% python3 -q
>>> import numpy as np
>>> import numpy.linalg as la
>>> np.set_printoptions(precision=2, suppress=True, linewidth=200, sign=" ")
>>> def tidy(a):
...     return np.round(a, 2) + 0
... 
>>> F = np.load("layer19.npy")
>>> print(F)
[[ 2 -2  0  0  0  0]
 [ 1  2  0  0  0  0]
 [ 0 -2  0  0  0  0]
 [ 0  0  2 -2  0  0]
 [ 0  0  1  2  0  0]
 [ 0  0  0 -2  0  0]
 [ 0  0  0  0  2 -2]
 [ 0  0  0  0  1  2]
 [ 0  0  0  0  0 -2]]
>>> x = np.array([-3, -5, 0, -1, 1, -3])
>>> y = F @ x
>>> print(tidy(la.pinv(F) @ F))
[[ 1.  0.  0.  0.  0.  0.]
 [ 0.  1.  0.  0.  0.  0.]
 [ 0.  0.  1.  0.  0.  0.]
 [ 0.  0.  0.  1.  0.  0.]
 [ 0.  0.  0.  0.  1.  0.]
 [ 0.  0.  0.  0.  0.  1.]]
>>> rng = np.random.default_rng(90)
>>> y = y + 0.1 * rng.normal(size=9)
>>> print(tidy(y))
[  4.18 -13.05   9.99   2.05  -2.03   2.     8.18  -4.88   6.06]
>>> coef, *_ = la.lstsq(F, y)
>>> print([round(float(la.norm(la.solve(F.T @ F + lam * np.eye(6), F.T @ y))), 2) for lam in (0, 1, 10, 100)])
[6.72, 5.96, 3.21, 0.61]
>>> B = F / np.sqrt((F ** 2).mean(axis=1, keepdims=True))
>>> print(tidy(F - F.mean(axis=1, keepdims=True)))
[[ 2.   -2.    0.    0.    0.    0.  ]
 [ 0.5   1.5  -0.5  -0.5  -0.5  -0.5 ]
 [ 0.33 -1.67  0.33  0.33  0.33  0.33]
 [ 0.    0.    2.   -2.    0.    0.  ]
 [-0.5  -0.5   0.5   1.5  -0.5  -0.5 ]
 [ 0.33  0.33  0.33 -1.67  0.33  0.33]
 [ 0.    0.    0.    0.    2.   -2.  ]
 [-0.5  -0.5  -0.5  -0.5   0.5   1.5 ]
 [ 0.33  0.33  0.33  0.33  0.33 -1.67]]
>>> print(la.matrix_rank(B) == la.matrix_rank(F))
True
>>> data = np.eye(10, dtype=int)[rng.permutation(10)]
>>> print(data)
[[ 0  0  0  1  0  0  0  0  0  0]
 [ 0  0  0  0  0  0  0  0  1  0]
 [ 0  0  0  0  0  0  1  0  0  0]
 [ 0  0  0  0  0  0  0  0  0  1]
 [ 0  0  0  0  0  0  0  1  0  0]
 [ 1  0  0  0  0  0  0  0  0  0]
 [ 0  1  0  0  0  0  0  0  0  0]
 [ 0  0  1  0  0  0  0  0  0  0]
 [ 0  0  0  0  1  0  0  0  0  0]
 [ 0  0  0  0  0  1  0  0  0  0]]
>>> B = data / la.norm(data, axis=1, keepdims=True)
>>> G = B @ B.T
>>> print((np.abs(G) > 0.9).astype(int))
[[ 1  0  0  0  0  0  0  0  0  0]
 [ 0  1  0  0  0  0  0  0  0  0]
 [ 0  0  1  0  0  0  0  0  0  0]
 [ 0  0  0  1  0  0  0  0  0  0]
 [ 0  0  0  0  1  0  0  0  0  0]
 [ 0  0  0  0  0  1  0  0  0  0]
 [ 0  0  0  0  0  0  1  0  0  0]
 [ 0  0  0  0  0  0  0  1  0  0]
 [ 0  0  0  0  0  0  0  0  1  0]
 [ 0  0  0  0  0  0  0  0  0  1]]
>>> print(tidy(la.norm(B, axis=1)))
[ 1.  1.  1.  1.  1.  1.  1.  1.  1.  1.]
>>> print((G - 2 * np.eye(10)).round(6).argmax(axis=1))
[ 1  0  0  0  0  0  0  0  0  0]
>>> x = np.array([5, -4, 2, 3, 1, 4, -1, 1, -5, 4])
>>> y = data @ x
>>> coef, lr = np.zeros(10), 1 / la.norm(data, 2) ** 2
>>> for i in range(12):
...     coef -= lr * data.T @ (data @ coef - y)
...     if i % 2 == 0: print(i, round(la.norm(data @ coef - y), 2))
... 
0 0.0
2 0.0
4 0.0
6 0.0
8 0.0
10 0.0
>>> print(coef)
[ 5. -4.  2.  3.  1.  4. -1.  1. -5.  4.]
>>> print(data.shape)
(10, 10)
>>> print(data.sum(axis=0))
[ 1  1  1  1  1  1  1  1  1  1]
>>> print(data.sum(axis=1))
[ 1  1  1  1  1  1  1  1  1  1]
>>> print(np.unravel_index(np.abs(data).argmax(), data.shape))
(np.int64(0), np.int64(3))
>>> B = la.inv(data)
>>> print(data @ B)
[[ 1.  0.  0.  0.  0.  0.  0.  0.  0.  0.]
 [ 0.  1.  0.  0.  0.  0.  0.  0.  0.  0.]
 [ 0.  0.  1.  0.  0.  0.  0.  0.  0.  0.]
 [ 0.  0.  0.  1.  0.  0.  0.  0.  0.  0.]
 [ 0.  0.  0.  0.  1.  0.  0.  0.  0.  0.]
 [ 0.  0.  0.  0.  0.  1.  0.  0.  0.  0.]
 [ 0.  0.  0.  0.  0.  0.  1.  0.  0.  0.]
 [ 0.  0.  0.  0.  0.  0.  0.  1.  0.  0.]
 [ 0.  0.  0.  0.  0.  0.  0.  0.  1.  0.]
 [ 0.  0.  0.  0.  0.  0.  0.  0.  0.  1.]]
>>> print(np.allclose(B, data.T))
True
>>> print((np.abs(B) > 1e-9).astype(int))
[[ 0  0  0  0  0  1  0  0  0  0]
 [ 0  0  0  0  0  0  1  0  0  0]
 [ 0  0  0  0  0  0  0  1  0  0]
 [ 1  0  0  0  0  0  0  0  0  0]
 [ 0  0  0  0  0  0  0  0  1  0]
 [ 0  0  0  0  0  0  0  0  0  1]
 [ 0  0  1  0  0  0  0  0  0  0]
 [ 0  0  0  0  1  0  0  0  0  0]
 [ 0  1  0  0  0  0  0  0  0  0]
 [ 0  0  0  1  0  0  0  0  0  0]]
>>> print(tidy(la.inv(B)))
[[ 0.  0.  0.  1.  0.  0.  0.  0.  0.  0.]
 [ 0.  0.  0.  0.  0.  0.  0.  0.  1.  0.]
 [ 0.  0.  0.  0.  0.  0.  1.  0.  0.  0.]
 [ 0.  0.  0.  0.  0.  0.  0.  0.  0.  1.]
 [ 0.  0.  0.  0.  0.  0.  0.  1.  0.  0.]
 [ 1.  0.  0.  0.  0.  0.  0.  0.  0.  0.]
 [ 0.  1.  0.  0.  0.  0.  0.  0.  0.  0.]
 [ 0.  0.  1.  0.  0.  0.  0.  0.  0.  0.]
 [ 0.  0.  0.  0.  1.  0.  0.  0.  0.  0.]
 [ 0.  0.  0.  0.  0.  1.  0.  0.  0.  0.]]
>>> print(tidy(la.cond(data)))
1.0
>>> print(tidy(la.det(data) * B))
[[ 0.  0.  0.  0.  0.  1.  0.  0.  0.  0.]
 [ 0.  0.  0.  0.  0.  0.  1.  0.  0.  0.]
 [ 0.  0.  0.  0.  0.  0.  0.  1.  0.  0.]
 [ 1.  0.  0.  0.  0.  0.  0.  0.  0.  0.]
 [ 0.  0.  0.  0.  0.  0.  0.  0.  1.  0.]
 [ 0.  0.  0.  0.  0.  0.  0.  0.  0.  1.]
 [ 0.  0.  1.  0.  0.  0.  0.  0.  0.  0.]
 [ 0.  0.  0.  0.  1.  0.  0.  0.  0.  0.]
 [ 0.  1.  0.  0.  0.  0.  0.  0.  0.  0.]
 [ 0.  0.  0.  1.  0.  0.  0.  0.  0.  0.]]
>>> r0 = np.array([0, -1, -1])
>>> print(np.cross(data[3, :3], data[2, :3]))
[ 0  0  0]
>>> print(np.convolve(data[3], r0))
[ 0  0  0  0  0  0  0  0  0  0 -1 -1]
>>> print(np.polyval(r0, data[3]))
[-1 -1 -1 -1 -1 -1 -1 -1 -1 -2]
>>> feats = np.load("run1.npy")
>>> print(tidy(feats))
[[ 0.   -0.38  0.15 -0.06]
 [ 0.43  0.11  0.45 -0.32]
 [-0.03 -0.52 -0.38 -0.08]
 [-0.11  0.42 -0.28 -0.48]
 [ 0.11  0.    0.39 -0.28]
 [ 0.27 -0.06 -0.52  0.06]
 [ 0.21 -0.59  0.05 -0.4 ]
 [ 0.8   0.18 -0.23  0.1 ]
 [ 0.16 -0.12  0.26  0.63]]
>>> # keeps lengths
>>> print(tidy(la.svd(feats, compute_uv=False)))
[ 1.  1.  1.  1.]
>>> print(tidy(feats[:, 2] @ feats[:, 0]))
0.0
>>> print(tidy(la.pinv(feats)))
[[ 0.    0.43 -0.03 -0.11  0.11  0.27  0.21  0.8   0.16]
 [-0.38  0.11 -0.52  0.42  0.   -0.06 -0.59  0.18 -0.12]
 [ 0.15  0.45 -0.38 -0.28  0.39 -0.52  0.05 -0.23  0.26]
 [-0.06 -0.32 -0.08 -0.48 -0.28  0.06 -0.4   0.1   0.63]]
>>> print(tidy(la.norm(feats, axis=0)))
[ 1.  1.  1.  1.]
>>> T = np.stack([F, 5 * F, F[::-1]])
>>> print(la.matrix_rank(T))
[ 6  6  6]
>>> print(tidy(la.norm(T, axis=(1, 2))))
[  7.14  35.71   7.14]
>>> print(la.matrix_rank(T.reshape(3, -1)))
2
>>> print((T @ F.T).shape)
(3, 9, 9)
>>> print(np.einsum("bij,cij->bc", T, T))
[[   51   255    13]
 [  255  1275    65]
 [   13    65    51]]
>>> print(T.shape)
(3, 9, 6)
>>> mat = np.loadtxt("data.csv", delimiter=",")
>>> print(mat)
[[ 1.  3.  0.]
 [ 3.  1.  0.]
 [ 0.  0. -3.]]
>>> idx = rng.permutation(3)
>>> B = mat[:, idx] * rng.choice([-1, 1], 3)
>>> print(B)
[[ 3. -0. -1.]
 [ 1. -0. -3.]
 [ 0.  3. -0.]]
>>> left, _, Vh = la.svd(mat.T @ B)
>>> print(tidy(left @ Vh))
[[ 0.  0. -1.]
 [ 1.  0.  0.]
 [ 0. -1.  0.]]
>>> W0 = np.load("sample7.npy")
>>> print(W0)
[[-3.51  6.    3.97 -1.  ]
 [-0.7  -4.99  0.76  0.58]
 [ 4.88  0.89 -5.56  0.21]
 [ 1.39  3.79 -1.61 -0.4 ]
 [-2.12 -8.8   2.42  1.03]
 [ 4.22 -1.01 -4.79  0.41]
 [ 8.39  1.1  -9.58  0.4 ]
 [-2.79  4.8   3.2  -0.79]
 [-4.93 -7.11  5.63  0.63]
 [ 2.12  8.82 -2.4  -1.  ]]
>>> t = np.radians(120)
>>> Rm = np.eye(4)
>>> Rm[1, 1] = Rm[0, 0] = np.cos(t)
>>> Rm[1, 0], Rm[0, 1] = -np.sin(t), np.sin(t)
>>> print(tidy(Rm))
[[-0.5   0.87  0.    0.  ]
 [-0.87 -0.5   0.    0.  ]
 [ 0.    0.    1.    0.  ]
 [ 0.    0.    0.    1.  ]]
>>> B = W0 @ Rm.T
>>> print(tidy(la.det(Rm)), tidy(np.trace(Rm)))
1.0 1.0
>>> print(tidy(np.abs(B - W0).max(axis=0)))
[ 11.63  15.07   0.     0.  ]
>>> print(np.allclose(W0 @ W0.T, B @ B.T))
True
>>> J = np.load("w.npy")
>>> print(J)
[[-2  3  1 -1  2 -3 -1 -1 -1  2]
 [ 3  0 -3  1 -1 -2  1 -1 -3 -2]
 [ 1 -3 -4 -1  2  3  0 -3 -1  2]
 [-1  1 -1  0 -2  0  0 -1  1  3]
 [ 2 -1  2 -2 -4  0 -3  1  1 -2]
 [-3 -2  3  0  0  4  0  0 -2 -3]
 [-1  1  0  0 -3  0  0  0  1  1]
 [-1 -1 -3 -1  1  0  0  0  3  0]
 [-1 -3 -1  1  1 -2  1  3 -4 -4]
 [ 2 -2  2  3 -2 -3  1  0 -4 -2]]
>>> left, sigma, Vh = la.svd(J)
>>> print(np.argmax(sigma[:-1] / (sigma[1:] + 1e-6)) + 1)
9
>>> print(tidy(sigma))
[ 11.41   8.8    8.2    7.1    5.31   4.     3.32   2.63   1.6    0.1 ]
>>> B = left[:, :9] @ np.diag(sigma[:9]) @ Vh[:9]
>>> print(tidy(la.norm(J - B, 2)), tidy(sigma[9]))
0.1 0.1
>>> print(la.matrix_rank(J, rtol=0.05))
9
>>> print(tidy(np.abs(J - B).max()))
0.05
>>> print(tidy(B))
[[-2.    3.    1.   -1.    2.   -3.   -1.01 -1.   -1.    2.  ]
 [ 3.    0.   -3.    0.99 -1.   -2.    1.01 -1.   -3.   -2.  ]
 [ 1.   -3.   -4.   -0.99  2.    3.   -0.01 -3.   -1.    2.  ]
 [-1.    0.99 -0.99 -0.04 -2.   -0.01  0.04 -1.    1.    3.  ]
 [ 2.   -1.    2.   -2.   -4.    0.   -3.    1.    1.   -2.  ]
 [-3.   -2.    3.   -0.01  0.    4.    0.01  0.   -2.   -3.  ]
 [-1.01  1.01 -0.01  0.04 -3.    0.01 -0.05  0.    1.    1.  ]
 [-1.   -1.   -3.   -1.    1.    0.    0.    0.    3.    0.  ]
 [-1.   -3.   -1.    1.    1.   -2.    1.    3.   -4.   -4.  ]
 [ 2.   -2.    2.    3.   -2.   -3.    1.    0.   -4.   -2.  ]]
>>> E = np.array([[0.66, -0.62, -0.66, 1.39, -0.24, -0.29, 0.01],
...     [-0.82, -0.18, -0.5, 0.69, -0.14, -0.55, -0.69],
...     [-5.17, 0.57, -0.4, -2.96, -0.79, -1.35, 1.36],
...     [0.98, -0.82, -0.94, 2.58, -0.13, -0.46, -1.08],
...     [1.04, 0.32, 0.9, -2.18, -0.03, 0.96, 2.56],
...     [1.77, -1.45, -1.4, 2.61, -0.68, -0.48, 1.05]])
>>> # looks like rank 3
>>> print(la.matrix_rank(E, rtol=0.1))
3
>>> print(np.argsort(-la.norm(E, axis=0).round(6), kind="stable")[:3])
[ 0  3  6]
>>> print(la.cond(E) > 100)
True
>>> print([round(float(x), 2) for x in la.svd(E, compute_uv=False)[:3]])
[7.56, 4.49, 3.02]
>>> left, sigma, Vh = la.svd(E)
>>> print(tidy(sigma))
[ 7.56  4.49  3.02  0.    0.    0.  ]
>>> B = left[:, :3] @ np.diag(sigma[:3]) @ Vh[:3]
>>> print(tidy(B))
[[ 0.66 -0.62 -0.66  1.39 -0.24 -0.29  0.01]
 [-0.82 -0.18 -0.5   0.69 -0.14 -0.55 -0.69]
 [-5.17  0.57 -0.4  -2.96 -0.79 -1.35  1.36]
 [ 0.98 -0.82 -0.94  2.58 -0.13 -0.46 -1.08]
 [ 1.04  0.32  0.9  -2.18 -0.03  0.96  2.56]
 [ 1.77 -1.45 -1.4   2.61 -0.68 -0.48  1.05]]
>>> print(tidy(la.norm(E - B, 2)), tidy(sigma[3]))
0.0 0.0
>>> print(tidy(la.norm(E - B) / la.norm(E)))
0.0
